% python3 -q
>>> import numpy as np
>>> from numpy import linalg as LA
>>> np.set_printoptions(suppress=True, linewidth=140)
>>> B = np.array([[0, 4], [2, 3]])
>>> basis = np.array([[5, 0, 4, -5], [1, 1, 3, 4], [-2, 1, -2, -3], [-5, 5, 2, 2]])
>>> X = np.block([[B, np.zeros((2, 4))], [np.zeros((4, 2)), basis]])
>>> X
array([[ 0.,  4.,  0.,  0.,  0.,  0.],
       [ 2.,  3.,  0.,  0.,  0.,  0.],
       [ 0.,  0.,  5.,  0.,  4., -5.],
       [ 0.,  0.,  1.,  1.,  3.,  4.],
       [ 0.,  0., -2.,  1., -2., -3.],
       [ 0.,  0., -5.,  5.,  2.,  2.]])
>>> r0 = np.array([1, 3])
>>> np.array([np.convolve(row, r0, "same") for row in X])
array([[  0.,   4.,  12.,   0.,   0.,   0.],
       [  2.,   9.,   9.,   0.,   0.,   0.],
       [  0.,   0.,   5.,  15.,   4.,   7.],
       [  0.,   0.,   1.,   4.,   6.,  13.],
       [  0.,   0.,  -2.,  -5.,   1.,  -9.],
       [  0.,   0.,  -5., -10.,  17.,   8.]])
>>> np.cross(X[5, :3], X[4, :3])
array([0., 0., 0.])
>>> r0 = np.array([0, 2, 3, 3, 3, 1])
>>> B = X + np.outer(r0, np.eye(6)[4])
>>> LA.matrix_rank(LA.inv(B) - LA.inv(X), tol=1e-8)
np.int64(1)
>>> B = LA.invert(X)
Traceback (most recent call last):
  File "<python-input-13>", line 1, in <module>
    B = LA.invert(X)
        ^^^^^^^^^
AttributeError: module 'numpy.linalg' has no attribute 'invert'
>>> B = LA.inv(X)
>>> np.round(LA.det(X) * B, 1)
array([[  342.,  -456.,    -0.,    -0.,    -0.,    -0.],
       [ -228.,    -0.,    -0.,    -0.,    -0.,    -0.],
       [   -0.,    -0.,     8., -1024., -1096.,   424.],
       [   -0.,    -0.,    24., -1248., -1464.,   360.],
       [    0.,     0.,  -128.,   880.,  1120.,  -400.],
       [   -0.,    -0.,    88.,  -320.,  -200.,   104.]])
>>> np.round(X @ B, 1) + 0
array([[1., 0., 0., 0., 0., 0.],
       [0., 1., 0., 0., 0., 0.],
       [0., 0., 1., 0., 0., 0.],
       [0., 0., 0., 1., 0., 0.],
       [0., 0., 0., 0., 1., 0.],
       [0., 0., 0., 0., 0., 1.]])
>>> rng = np.random.default_rng(930784)
>>> B = X + rng.integers(-2, 3, (6, 5)) @ rng.integers(-2, 3, (5, 6))
>>> B
array([[ 5., -2.,  4., -6.,  2.,  2.],
       [ 2.,  8.,  0., -2., -6., -2.],
       [-5.,  3.,  3.,  3.,  0., -7.],
       [-3.,  6., -1.,  7.,  3.,  1.],
       [-4.,  2., -5.,  1.,  0., -5.],
       [-5.,  3., -7.,  8., -2.,  0.]])
>>> B - X
array([[ 5., -6.,  4., -6.,  2.,  2.],
       [ 0.,  5.,  0., -2., -6., -2.],
       [-5.,  3., -2.,  3., -4., -2.],
       [-3.,  6., -2.,  6.,  0., -3.],
       [-4.,  2., -3.,  0.,  2., -2.],
       [-5.,  3., -2.,  3., -4., -2.]])
>>> left, s, Vh = LA.svd(B, full_matrices=False)
>>> np.round(Vh @ Vh.T, 1) + 0
array([[1., 0., 0., 0., 0., 0.],
       [0., 1., 0., 0., 0., 0.],
       [0., 0., 1., 0., 0., 0.],
       [0., 0., 0., 1., 0., 0.],
       [0., 0., 0., 0., 1., 0.],
       [0., 0., 0., 0., 0., 1.]])
>>> left.shape, s.shape, Vh.shape
((6, 6), (6,), (6, 6))
>>> np.round(np.abs(Vh[0]), 1)
array([0.5, 0.4, 0.4, 0.6, 0.1, 0.2])
>>> A = np.load("layer12.npy")
>>> A
array([[  1,  -2,   2,   1],
       [  2,  -2,   1,   2],
       [  0,   1,   0,  -2],
       [ -2,   1,  -2,   1],
       [ -1,   2,   0,  -1],
       [  9, -10,   6,   9]])
>>> # row 5 is much longer than the rest
>>> B = np.c_[A[:, :2] @ np.array([[-1, 3], [-1, 2]]), np.array([3, 0, 3, 1, 3, 3])]
>>> B
array([[ 1, -1,  3],
       [ 0,  2,  0],
       [-1,  2,  3],
       [ 1, -4,  1],
       [-1,  1,  3],
       [ 1,  7,  3]])
>>> LA.matrix_rank(B)
np.int64(3)
>>> proj = A @ LA.solve(A.T @ A, A.T)
>>> np.round(LA.eigvalsh(proj), 1) + 0
array([0., 0., 1., 1., 1., 1.])
>>> np.round(np.diag(proj), 1)
array([0.9, 0.1, 0.4, 0.7, 1. , 0.9])
>>> np.round((np.eye(6) - proj) @ A, 1) + 0
array([[0., 0., 0., 0.],
       [0., 0., 0., 0.],
       [0., 0., 0., 0.],
       [0., 0., 0., 0.],
       [0., 0., 0., 0.],
       [0., 0., 0., 0.]])
>>> x0 = np.array([3, 0, 3, 3])
>>> rhs = A @ x0
>>> beta, lr = np.zeros(4), 1 / LA.norm(A, 2) ** 2
>>> for i in range(8):
...     beta -= lr * A.T @ (A @ beta - rhs)
...     if i % 2 == 0: print(i, round(LA.norm(A @ beta - rhs), 1))
... 
0 3.5
2 3.4
4 3.4
6 3.3
>>> beta.round(1)
array([ 2.2, -2.4,  1.6,  2.1])
>>> B = A[0, 0] * A[1:] - np.outer(A[1:, 0], A[0])
>>> B
array([[  0,   2,  -3,   0],
       [  0,   1,   0,  -2],
       [  0,  -3,   2,   3],
       [  0,   0,   2,   0],
       [  0,   8, -12,   0]])
>>> LA.matrix_rank(B), LA.matrix_rank(A)
(np.int64(3), np.int64(4))
>>> A[:, 0] / A[0, 0]
array([ 1.,  2.,  0., -2., -1.,  9.])
>>> left, s, Vh = LA.svd(X, full_matrices=False)
>>> s.round(1)
array([9.6, 6.7, 5.7, 5.2, 1.6, 0.3])
>>> np.round(np.cumsum(s ** 2) / np.sum(s ** 2), 1)
array([0.5, 0.7, 0.9, 1. , 1. , 1. ])
>>> np.round(left.T @ left, 1) + 0
array([[1., 0., 0., 0., 0., 0.],
       [0., 1., 0., 0., 0., 0.],
       [0., 0., 1., 0., 0., 0.],
       [0., 0., 0., 1., 0., 0.],
       [0., 0., 0., 0., 1., 0.],
       [0., 0., 0., 0., 0., 1.]])
>>> np.round(s / s[0], 1) + 0
array([1. , 0.7, 0.6, 0.5, 0.2, 0. ])
>>> np.round(Vh @ Vh.T, 1) + 0
array([[1., 0., 0., 0., 0., 0.],
       [0., 1., 0., 0., 0., 0.],
       [0., 0., 1., 0., 0., 0.],
       [0., 0., 0., 1., 0., 0.],
       [0., 0., 0., 0., 1., 0.],
       [0., 0., 0., 0., 0., 1.]])
>>> (s > 1e-8).sum()
np.int64(6)
>>> left.shape, s.shape, Vh.shape
((6, 6), (6,), (6, 6))
>>> m1 = np.loadtxt("run5.csv", delimiter=",")
>>> m1
array([[-1.,  0.,  0.],
       [ 0., -2.,  0.],
       [ 0.,  0., -3.]])
>>> w1 = np.array([[0, -3, 2, -1, 1, -3],
...     [-5, 0, 5, -1, -3, -3],
...     [3, 5, -2, 0, 1, 2],
...     [0, -2, 5, 3, -5, 3],
...     [2, -5, 4, 1, -4, -5],
...     [-1, -3, -2, -2, 0, -5]])
>>> beta = np.array([2, 2, 1, -1, 0, 2])
>>> H = np.maximum(X @ w1 + beta, 0)
>>> np.round((H > 0).mean(axis=0), 1)
array([0.3, 0.5, 1. , 0.5, 0.2, 0.3])
>>> LA.matrix_rank(H)
np.int64(6)
>>> H
array([[ 0.,  2., 21.,  0.,  0.,  0.],
       [ 0.,  0., 20.,  0.,  0.,  0.],
       [30., 22., 17., 13.,  0., 17.],
       [ 7.,  0.,  8.,  0.,  0.,  0.],
       [ 0.,  9.,  8.,  6.,  1., 26.],
       [ 0.,  0., 40., 12.,  0.,  0.]])
>>> basis = np.array([[3, -1], [-1, 0], [-2, -1], [-1, -3], [0, -3], [1, 0]])
>>> (H @ basis).round(6).argmax(axis=1)
array([1, 1, 0, 0, 0, 1])
>>> H @ basis
array([[-44., -21.],
       [-40., -20.],
       [ 38., -86.],
       [  5., -15.],
       [ -5., -29.],
       [-92., -76.]])
>>> B = H + rng.integers(-2, 3, (6, 5)) @ rng.integers(-2, 3, (5, 6))
>>> B
array([[-2.,  6., 23.,  2., -4.,  4.],
       [ 6., -8., 20.,  2.,  4., -6.],
       [34., 23., 17., 13., -7., 17.],
       [ 7.,  3.,  9.,  2., -7.,  1.],
       [ 1.,  4., 10., 10.,  4., 21.],
       [ 1.,  0., 37., 13., -2.,  0.]])
>>> np.round(LA.svd(B - H, compute_uv=False), 1) + 0
array([17.3,  9.9,  5.8,  2.9,  1.9,  0. ])
>>> B = np.array([[1, 2, -1, -2],
...     [-2, -1, 1, -1],
...     [2, -1, -1, 2],
...     [2, -2, -1, 0],
...     [1, 0, 2, -2],
...     [-1, 2, -2, 1]])
>>> basis = np.array([[-3, -2, 2, -3, -3, -2],
...     [-2, -3, -1, 1, -3, 2],
...     [3, -2, 0, -1, -1, -2],
...     [-1, 3, 1, -2, 2, -2]])
>>> data = B @ basis
>>> data
array([[ -8, -12,  -2,   4, -12,   8],
       [ 12,   2,  -4,   6,   6,   2],
       [ -9,   7,   7, -10,   2,  -8],
       [ -5,   4,   6,  -7,   1,  -6],
       [  5, -12,   0,  -1,  -9,  -2],
       [ -8,   3,  -3,   5,   1,   8]])
>>> B = data / np.sqrt((data ** 2).mean(axis=1, keepdims=True))
>>> LA.matrix_rank(B) == LA.matrix_rank(data)
np.True_
>>> np.round(LA.norm(B, axis=1), 1)
array([2.4, 2.4, 2.4, 2.4, 2.4, 2.4])
>>> LA.matrix_rank(data - data.mean(axis=1, keepdims=True))
np.int64(4)
>>> B[3].round(1)
array([-1. ,  0.8,  1.2, -1.3,  0.2, -1.2])
>>> LA.cond(data) > 100
np.True_
>>> [round(float(x), 1) for x in LA.svd(data, compute_uv=False)[:3]]
[27.9, 23.0, 17.4]
>>> np.argsort(-LA.norm(data, axis=0).round(6), kind="stable")[:3]
array([0, 1, 4])
>>> data - data[0]
array([[  0,   0,   0,   0,   0,   0],
       [ 20,  14,  -2,   2,  18,  -6],
       [ -1,  19,   9, -14,  14, -16],
       [  3,  16,   8, -11,  13, -14],
       [ 13,   0,   2,  -5,   3, -10],
       [  0,  15,  -1,   1,  13,   0]])
>>> np.diff(data, axis=0)
array([[ 20,  14,  -2,   2,  18,  -6],
       [-21,   5,  11, -16,  -4, -10],
       [  4,  -3,  -1,   3,  -1,   2],
       [ 10, -16,  -6,   6, -10,   4],
       [-13,  15,  -3,   6,  10,  10]])
>>> LA.rank(data)
Traceback (most recent call last):
  File "<python-input-80>", line 1, in <module>
    LA.rank(data)
    ^^^^^^^
AttributeError: module 'numpy.linalg' has no attribute 'rank'
>>> np.unravel_index(np.abs(data).argmax(), data.shape)
(np.int64(0), np.int64(1))
>>> np.count_nonzero(data)
np.int64(35)
>>> np.round(data.mean(axis=0), 1)
array([-2.2, -1.3,  0.7, -0.5, -1.8,  0.3])
>>> data[6]
Traceback (most recent call last):
  File "<python-input-84>", line 1, in <module>
    data[6]
    ~~~~^^^
IndexError: index 6 is out of bounds for axis 0 with size 6
>>> np.abs(data).max()
np.int64(12)
>>> np.allclose(data @ data.T, data.T @ data)
False
>>> LA.determinant(data)
Traceback (most recent call last):
  File "<python-input-87>", line 1, in <module>
    LA.determinant(data)
    ^^^^^^^^^^^^^^
AttributeError: module 'numpy.linalg' has no attribute 'determinant'
>>> assert data == data.T
Traceback (most recent call last):
  File "<python-input-88>", line 1, in <module>
    assert data == data.T
           ^^^^^^^^^^^^^^
ValueError: The truth value of an array with more than one element is ambiguous. Use a.any() or a.all()
>>> LA.matrix_power(data, 4)
array([[  3918, -98586, -12722,  21244, -80348,  28404],
       [ 65674,  40946,  -3814,   -620,  53772, -27044],
       [-84629,  21467,  14143, -14942,  -7914,  12682],
       [-49044,   8716,   7900,  -8248,  -7720,   8056],
       [ 57018, -50558, -13574,  16692, -24660,   1132],
       [-38063, -11855,   3245,  -1130, -21198,  13230]])
>>> np.round(np.sort(np.abs(LA.eigvals(data))), 1) + 0
array([ 0. ,  0. ,  1.8,  4. , 18.6, 18.6])
>>> x0 = np.array([3, -3, 2, -2, -2, -4])
>>> (data * x0).sum(axis=1)
array([ -8, -10,  14,  21,  79, -83])
>>> np.sign((data @ x0).round(6))
array([-1, -1,  1,  1,  1, -1])
>>> LA.norm(data @ x0) <= LA.norm(data, 2) * LA.norm(x0) + 1e-9
np.True_
>>> F = np.load("w.npy")
>>> F
array([[4., 1., 1., 1., 1.],
       [1., 4., 1., 1., 1.],
       [1., 1., 4., 1., 1.],
       [1., 1., 1., 4., 1.],
       [1., 1., 1., 1., 4.]])
>>> ev, vecs = LA.eig(F)
>>> np.round(np.sort(LA.eigvals(LA.inv(F))), 1)
array([0.1, 0.3, 0.3, 0.3, 0.3])
>>> ev.round(1)
array([8., 3., 3., 3., 3.])
>>> np.round(F @ vecs[:, 0] - ev[0] * vecs[:, 0], 1) + 0
array([0., 0., 0., 0., 0.])
>>> np.round(np.sort(LA.eigvals(F @ F)), 1)
array([ 9.,  9.,  9.,  9., 64.])
>>> np.round(np.prod(ev), 1)
np.float64(648.0)
>>> np.round(np.sort(LA.eigvals(F.T)), 1)
array([3., 3., 3., 3., 8.])
>>> B = F[0, 0] * F[1:] - np.outer(F[1:, 0], F[0])
>>> B
array([[ 0., 15.,  3.,  3.,  3.],
       [ 0.,  3., 15.,  3.,  3.],
       [ 0.,  3.,  3., 15.,  3.],
       [ 0.,  3.,  3.,  3., 15.]])
>>> np.round(F[:, 0] / F[0, 0], 1)
array([1. , 0.2, 0.2, 0.2, 0.2])
>>> feats = np.load("data.npy")
>>> feats
array([[ 0.5, -0.1, -5. ],
       [-1.9,  3.4,  3.2],
       [-0.6,  4.9, -0.5],
       [-2.7,  1.4, -4. ],
       [-0.6,  3. , -3.9],
       [-2.3, -0.9, -4.3],
       [-2.7, -4. ,  1.2],
       [-4.7,  1.6, -0.1],
       [ 1.9,  1.7,  4.3],
       [ 4.6,  0.2, -1.8],
       [-0.6, -3.7,  3.3],
       [ 0.6,  4.9,  0.5],
       [-3.7, -0.2,  3.3],
       [ 4.5, -1.5,  1.6],
       [ 3.8,  0.2, -3.2],
       [ 1.4,  0.2, -4.8],
       [ 1.9, -1. ,  4.5],
       [ 4.9,  0.5, -0.6],
       [-0.4, -4. , -3. ],
       [-3.5, -1.2, -3.4],
       [ 1. ,  1.5, -4.6],
       [ 0.2, -3.8, -3.2],
       [-1.2,  3.4,  3.5],
       [ 4.7,  0.8,  1.5],
       [ 0.6, -0.2, -5. ],
       [ 3.6,  1.4,  3.1]])
>>> proj = feats @ LA.solve(feats.T @ feats, feats.T)
>>> np.round(LA.eigvalsh(proj), 1) + 0
array([0., 0., 0., 0., 0., 0., 0., 0., 0., 0., 0., 0., 0., 0., 0., 0., 0., 0., 0., 0., 0., 0., 0., 1., 1., 1.])
>>> np.round(np.diag(proj), 1)
array([0.1, 0.1, 0.2, 0.1, 0.1, 0.1, 0.1, 0.1, 0.1, 0.1, 0.1, 0.2, 0.1, 0.1, 0.1, 0.1, 0.1, 0.1, 0.1, 0.1, 0.1, 0.1, 0.1, 0.1, 0.1, 0.1])
>>> LA.matrix_rank(np.eye(26) - proj)
np.int64(23)
>>> np.round(proj @ feats[:, 2], 1)
array([-5. ,  3.2, -0.5, -4. , -3.9, -4.3,  1.2, -0.1,  4.3, -1.8,  3.3,  0.5,  3.3,  1.6, -3.2, -4.8,  4.5, -0.6, -3. , -3.4, -4.6, -3.2,
        3.5,  1.5, -5. ,  3.1])
